$ python3 -q
>>> import numpy as np
>>> import numpy.linalg as la
>>> np.set_printoptions(precision=4, suppress=True, linewidth=200, legacy="1.25")
>>> mat = np.loadtxt("a.csv", delimiter=",")
>>> mat
array([[0., 0., 0., 0., 1., 0., 0., 0., 0., 0., 0., 0., 0., 0., 0., 0.],
       [0., 0., 0., 1., 0., 0., 0., 0., 0., 0., 0., 0., 0., 0., 0., 0.],
       [0., 0., 0., 0., 0., 0., 0., 0., 0., 0., 0., 0., 0., 0., 0., 1.],
       [0., 0., 0., 0., 0., 0., 0., 0., 0., 0., 1., 0., 0., 0., 0., 0.],
       [0., 0., 1., 0., 0., 0., 0., 0., 0., 0., 0., 0., 0., 0., 0., 0.],
       [0., 0., 0., 0., 0., 0., 0., 0., 0., 1., 0., 0., 0., 0., 0., 0.],
       [0., 0., 0., 0., 0., 0., 0., 0., 0., 0., 0., 1., 0., 0., 0., 0.],
       [0., 0., 0., 0., 0., 1., 0., 0., 0., 0., 0., 0., 0., 0., 0., 0.],
       [1., 0., 0., 0., 0., 0., 0., 0., 0., 0., 0., 0., 0., 0., 0., 0.],
       [0., 1., 0., 0., 0., 0., 0., 0., 0., 0., 0., 0., 0., 0., 0., 0.],
       [0., 0., 0., 0., 0., 0., 0., 0., 1., 0., 0., 0., 0., 0., 0., 0.],
       [0., 0., 0., 0., 0., 0., 1., 0., 0., 0., 0., 0., 0., 0., 0., 0.],
       [0., 0., 0., 0., 0., 0., 0., 0., 0., 0., 0., 0., 0., 1., 0., 0.],
       [0., 0., 0., 0., 0., 0., 0., 0., 0., 0., 0., 0., 1., 0., 0., 0.],
       [0., 0., 0., 0., 0., 0., 0., 1., 0., 0., 0., 0., 0., 0., 0., 0.],
       [0., 0., 0., 0., 0., 0., 0., 0., 0., 0., 0., 0., 0., 0., 1., 0.]])
>>> # 3 blocks once reordered
>>> la.svd(mat, compute_uv=False)
array([1., 1., 1., 1., 1., 1., 1., 1., 1., 1., 1., 1., 1., 1., 1., 1.])
>>> w1 = np.array([[4, 6, -4],
...     [-4, 7, -1],
...     [-5, 2, 6],
...     [8, -2, 2],
...     [-8, 8, 5],
...     [-7, -7, -3],
...     [-4, -4, -4],
...     [9, 7, -8],
...     [1, -1, 4],
...     [-2, 0, 3],
...     [-1, 1, 8],
...     [0, -2, -5],
...     [8, -1, -3],
...     [9, 7, 4],
...     [-8, 4, -3],
...     [7, 6, -6]])
>>> b = np.array([1, -1, 3])
>>> act = np.maximum(mat @ w1 + b, 0)
>>> la.matrix_rank(act)
3
>>> act
array([[ 0.,  7.,  8.],
       [ 9.,  0.,  5.],
       [ 8.,  5.,  0.],
       [ 0.,  0., 11.],
       [ 0.,  1.,  9.],
       [ 0.,  0.,  6.],
       [ 1.,  0.,  0.],
       [ 0.,  0.,  0.],
       [ 5.,  5.,  0.],
       [ 0.,  6.,  2.],
       [ 2.,  0.,  7.],
       [ 0.,  0.,  0.],
       [10.,  6.,  7.],
       [ 9.,  0.,  0.],
       [10.,  6.,  0.],
       [ 0.,  3.,  0.]])
>>> basis = np.array([[1, 3, 1], [1, 0, 3], [3, 3, 3]])
>>> w1 @ basis
array([[ -2,   0,  10],
       [  0, -15,  14],
       [ 15,   3,  19],
       [ 12,  30,   8],
       [ 15,  -9,  31],
       [-23, -30, -37],
       [-20, -24, -28],
       [ -8,   3,   6],
       [ 12,  15,  10],
       [  7,   3,   7],
       [ 24,  21,  26],
       [-17, -15, -21],
       [ -2,  15,  -4],
       [ 28,  39,  42],
       [-13, -33,  -5],
       [ -5,   3,   7]])
>>> np.round(np.abs(la.eigvals(mat)).max(), 4)
1.0
>>> np.round(la.det(mat), 4)
-1.0
>>> np.sort(np.abs(la.eigvals(mat)))
array([1., 1., 1., 1., 1., 1., 1., 1., 1., 1., 1., 1., 1., 1., 1., 1.])
>>> la.determinant(mat)
Traceback (most recent call last):
  File "<python-input-17>", line 1, in <module>
    la.determinant(mat)
    ^^^^^^^^^^^^^^
AttributeError: module 'numpy.linalg' has no attribute 'determinant'
